% ipython --no-banner

In [1]: import numpy as np

In [2]: import numpy.linalg as la

In [3]: np.set_printoptions(precision=3, suppress=True, linewidth=100)

In [4]: W0 = np.loadtxt("case6.csv", delimiter=",")

In [5]: print(W0)
[[ 0.1    7.82   2.419 -0.338  0.521  1.235]
 [-3.482  0.622  3.157  0.585 -7.032 -1.311]
 [-3.049 -2.437  5.999  5.033  2.021 -0.679]
 [-4.703 -1.183  0.639 -2.398 -0.431  3.761]
 [-2.199  0.514 -4.709  5.154  0.909  1.999]
 [-3.674  0.072 -0.918 -2.352  1.897 -5.243]]

In [6]: rng = np.random.default_rng(712)

In [7]: lab = rng.permutation(6)

In [8]: Y = W0[:, lab] * rng.choice([-1, 1], 6)

In [9]: print(Y)
[[ 1.235 -0.1   -0.338 -2.419 -7.82  -0.521]
 [-1.311  3.482  0.585 -3.157 -0.622  7.032]
 [-0.679  3.049  5.033 -5.999  2.437 -2.021]
 [ 3.761  4.703 -2.398 -0.639  1.183  0.431]
 [ 1.999  2.199  5.154  4.709 -0.514 -0.909]
 [-5.243  3.674 -2.352  0.918 -0.072 -1.897]]

In [10]: Uu, _, vt = la.svd(W0.T @ Y)

In [11]: print(np.round(Uu @ vt, 3) + 0)
[[ 0. -1.  0.  0.  0.  0.]
 [ 0.  0.  0.  0. -1.  0.]
 [ 0.  0.  0. -1.  0.  0.]
 [ 0.  0.  1.  0.  0.  0.]
 [ 0.  0.  0.  0.  0. -1.]
 [ 1.  0.  0.  0.  0.  0.]]

In [12]: x = np.array([2, 0, 1, 1, 3, 1])

In [13]: y = W0 @ x

In [14]: c, lr = np.zeros(6), 1 / la.norm(W0, 2) ** 2

In [15]: for i in range(30):
    ...:     c -= lr * W0.T @ (W0 @ c - y)
    ...:     if i % 10 == 0: print(i, round(la.norm(W0 @ c - y), 3))
    ...: 
0 12.191
10 0.078
20 0.001

In [16]: print(round(la.cond(W0), 3))
1.694

In [17]: print(W0.reshape(2, -1))
[[ 0.1    7.82   2.419 -0.338  0.521  1.235 -3.482  0.622  3.157  0.585 -7.032 -1.311 -3.049
  -2.437  5.999  5.033  2.021 -0.679]
 [-4.703 -1.183  0.639 -2.398 -0.431  3.761 -2.199  0.514 -4.709  5.154  0.909  1.999 -3.674
   0.072 -0.918 -2.352  1.897 -5.243]]

In [18]: print(W0.ravel(order="F"))
[ 0.1   -3.482 -3.049 -4.703 -2.199 -3.674  7.82   0.622 -2.437 -1.183  0.514  0.072  2.419  3.157
  5.999  0.639 -4.709 -0.918 -0.338  0.585  5.033 -2.398  5.154 -2.352  0.521 -7.032  2.021 -0.431
  0.909  1.897  1.235 -1.311 -0.679  3.761  1.999 -5.243]

In [19]: print(W0.reshape(-1, 2))
[[ 0.1    7.82 ]
 [ 2.419 -0.338]
 [ 0.521  1.235]
 [-3.482  0.622]
 [ 3.157  0.585]
 [-7.032 -1.311]
 [-3.049 -2.437]
 [ 5.999  5.033]
 [ 2.021 -0.679]
 [-4.703 -1.183]
 [ 0.639 -2.398]
 [-0.431  3.761]
 [-2.199  0.514]
 [-4.709  5.154]
 [ 0.909  1.999]
 [-3.674  0.072]
 [-0.918 -2.352]
 [ 1.897 -5.243]]

In [20]: t3 = W0.reshape(6, 2, -1)

In [21]: print(t3.shape)
(6, 2, 3)

In [22]: print(t3.transpose(1, 0, 2))
[[[ 0.1    7.82   2.419]
  [-3.482  0.622  3.157]
  [-3.049 -2.437  5.999]
  [-4.703 -1.183  0.639]
  [-2.199  0.514 -4.709]
  [-3.674  0.072 -0.918]]

 [[-0.338  0.521  1.235]
  [ 0.585 -7.032 -1.311]
  [ 5.033  2.021 -0.679]
  [-2.398 -0.431  3.761]
  [ 5.154  0.909  1.999]
  [-2.352  1.897 -5.243]]]
